$ ipython --no-banner

In [1]: import numpy as np

In [2]: import numpy.linalg as la

In [3]: np.set_printoptions(precision=2, suppress=True, linewidth=120)

In [4]: C = np.array([[0.2, 0.3, -0.2], [0.8, -0.6, -0.7]])

In [5]: rng = np.random.default_rng(987620)

In [6]: W0 = np.array([[1, 2],
   ...:     [0, 2],
   ...:     [3, 2],
   ...:     [1, 1],
   ...:     [1, 3],
   ...:     [2, 1],
   ...:     [2, 2],
   ...:     [1, 3],
   ...:     [1, 1],
   ...:     [3, 3],
   ...:     [3, 2],
   ...:     [0, 0],
   ...:     [1, 2],
   ...:     [3, 0],
   ...:     [2, 0],
   ...:     [1, 0],
   ...:     [0, 3],
   ...:     [3, 3],
   ...:     [1, 2],
   ...:     [0, 1],
   ...:     [0, 0],
   ...:     [0, 1],
   ...:     [1, 3],
   ...:     [0, 1],
   ...:     [2, 0],
   ...:     [0, 1],
   ...:     [3, 3]]) @ C + 0.05 * rng.normal(size=(27, 3))

In [7]: W0
Out[7]: 
array([[ 1.9 , -0.94, -1.66],
       [ 1.72, -1.26, -1.44],
       [ 2.25, -0.2 , -2.  ],
       [ 1.06, -0.38, -0.91],
       [ 2.55, -1.49, -2.36],
       [ 1.18,  0.01, -1.06],
       [ 1.99, -0.58, -1.71],
       [ 2.5 , -1.55, -2.29],
       [ 0.92, -0.31, -0.82],
       [ 3.01, -0.95, -2.65],
       [ 2.24, -0.26, -1.97],
       [ 0.1 , -0.02, -0.02],
       [ 1.72, -0.89, -1.61],
       [ 0.67,  0.92, -0.63],
       [ 0.38,  0.68, -0.39],
       [ 0.16,  0.28, -0.22],
       [ 2.38, -1.83, -2.16],
       [ 2.99, -0.95, -2.72],
       [ 1.85, -0.93, -1.58],
       [ 0.78, -0.57, -0.66],
       [-0.01,  0.14, -0.02],
       [ 0.78, -0.59, -0.69],
       [ 2.56, -1.55, -2.35],
       [ 0.79, -0.6 , -0.66],
       [ 0.47,  0.68, -0.4 ],
       [ 0.84, -0.59, -0.7 ],
       [ 2.96, -0.9 , -2.75]])

In [8]: x = np.array([-1, 2, 2])

In [9]: x @ W0
---------------------------------------------------------------------------
ValueError                                Traceback (most recent call last)
Cell In[9], line 1
----> 1 x @ W0

ValueError: matmul: Input operand 1 has a mismatch in its core dimension 0, with gufunc signature (n?,k),(k,m?)->(n?,m?) (size 27 is different from 3)

In [10]: la.norm(W0 @ x) <= la.norm(W0, 2) * la.norm(x) + 1e-9
Out[10]: np.True_
